>>> import numpy as np
>>> from numpy import linalg as LA
>>> np.set_printoptions(precision=2, suppress=True, linewidth=140)
>>> arr = np.load("layer18.npy")
>>> arr
array([[  0,   0,   0,   2],
       [  0,   0,  -8, -10],
       [  0,   0,   0,   3],
       [  0,   0, -12, -15]])
>>> def softmax(z):
...     e = np.exp(z - z.max(axis=-1, keepdims=True))
...     return e / e.sum(axis=-1, keepdims=True)
... 
>>> softmax(arr).sum(axis=1)
array([1., 1., 1., 1.])
>>> softmax(arr[0])
array([0.1 , 0.1 , 0.1 , 0.71])
>>> att = arr @ arr.T / np.sqrt(4)
>>> np.round(softmax(att), 2) + 0
array([[0.27, 0.  , 0.73, 0.  ],
       [0.  , 0.  , 0.  , 1.  ],
       [0.18, 0.  , 0.82, 0.  ],
       [0.  , 0.  , 0.  , 1.  ]])
>>> np.round(softmax(att)[0] @ arr, 2) + 0
array([0.  , 0.  , 0.  , 2.73])
>>> th = np.radians(36)
>>> R = np.eye(4)
>>> R[3, 3] = R[0, 0] = np.cos(th)
>>> R[3, 0], R[0, 3] = -np.sin(th), np.sin(th)
>>> R
array([[ 0.81,  0.  ,  0.  ,  0.59],
       [ 0.  ,  1.  ,  0.  ,  0.  ],
       [ 0.  ,  0.  ,  1.  ,  0.  ],
       [-0.59,  0.  ,  0.  ,  0.81]])
>>> B = arr @ R.T
>>> np.abs(B - arr).max(axis=0)
array([8.82, 0.  , 0.  , 2.86])
>>> B
array([[  1.18,   0.  ,   0.  ,   1.62],
       [ -5.88,   0.  ,  -8.  ,  -8.09],
       [  1.76,   0.  ,   0.  ,   2.43],
       [ -8.82,   0.  , -12.  , -12.14]])
>>> np.unique(B.round(6), axis=0).shape
(4, 4)
>>> np.allclose(B[:-1].T @ LA.lstsq(B[:-1].T, B[-1])[0], B[-1])
True
>>> t3 = np.stack([arr, -3 * arr, arr[::-1]])
>>> t3.sum(axis=0)
array([[  0,   0, -12, -19],
       [  0,   0,  16,  23],
       [  0,   0,  -8, -16],
       [  0,   0,  24,  32]])
>>> np.einsum("bij,cij->bc", t3, t3)
array([[  546, -1638,  -120],
       [-1638,  4914,   360],
       [ -120,   360,   546]])
>>> (t3 @ arr.T).shape
(3, 4, 4)
>>> LA.det(t3)
array([0., 0., 0.])
>>> t3.shape
(3, 4, 4)
>>> X = np.array([[-2, -2, -2, -2, -2],
...     [-2, -4, -4, -4, -4],
...     [-2, -4, -6, -6, -6],
...     [-2, -4, -6, -8, -8],
...     [-2, -4, -6, -8, -10]])
>>> G = X.T @ X
>>> np.diag(G)
array([ 20,  68, 128, 184, 220])
>>> np.trace(G), (X ** 2).sum()
(np.int64(620), np.int64(620))
>>> (X @ X.T).shape
(5, 5)
>>> LA.eigvalsh(G)[::-1]
array([609.45,   8.39,   1.36,   0.5 ,   0.29])
>>> m1 = np.load("case2.npy")
>>> m1
array([[  1,  -1,   0,   3,  -3],
       [  2,  -2,   1,   3,  -3],
       [  1,   0,   1,   2,  -6],
       [  4,   1,  -1,   1,  -6],
       [  3,  -1,   1,   1,  -8],
       [  1,  -2,   4,  -1,  -9],
       [  4,   1,   5,  -2, -12],
       [  2,   3,   6,  -2, -14],
       [  2,   5,   3,  -1, -14],
       [  4,   6,   1,  -2, -13],
       [  1,   4,   4,   0, -16],
       [  2,   6,   3,   1, -14],
       [  5,   8,   4,  -1, -12],
       [  4,  11,   7,  -2, -13],
       [  1,  11,   4,  -3, -13],
       [ -1,  12,   4,  -5, -16],
       [ -4,   9,   6,  -3, -17],
       [ -3,   6,   4,  -6, -20],
       [ -4,   8,   3,  -3, -22],
       [ -1,   7,   1,  -4, -22],
       [  1,  10,   3,  -4, -21],
       [  0,   8,   3,  -6, -19],
       [  2,   7,   3,  -4, -16],
       [  5,   7,   1,  -6, -17],
       [  7,   6,  -1,  -3, -17],
       [  7,   3,   0,  -2, -16],
       [  5,   5,  -3,   1, -19],
       [  2,   3,  -5,  -2, -20],
       [  0,   5,  -2,  -1, -18],
       [ -2,   7,  -3,   1, -19],
       [  0,   9,  -4,   3, -22],
       [  2,   8,  -2,   0, -20],
       [  3,   8,  -4,   2, -17],
       [  1,   5,  -4,  -1, -18],
       [  2,   5,  -4,   2, -17]])
>>> cen = (m1 - m1.mean(axis=0)) / m1.std(axis=0)
>>> cen.std(axis=0)
array([1., 1., 1., 1., 1.])
>>> np.argwhere(np.abs(cen) > 2)
array([[ 0,  4],
       [ 1,  4],
       [16,  0],
       [18,  0],
       [24,  0],
       [25,  0]])
>>> b = LA.lstsq(np.delete(cen, 0, axis=1), cen[:, 0])[0]
>>> round(1 - np.var(cen[:, 0] - np.delete(cen, 0, axis=1) @ b), 2)
np.float64(0.18)
>>> np.abs(b).argmax()
np.int64(3)
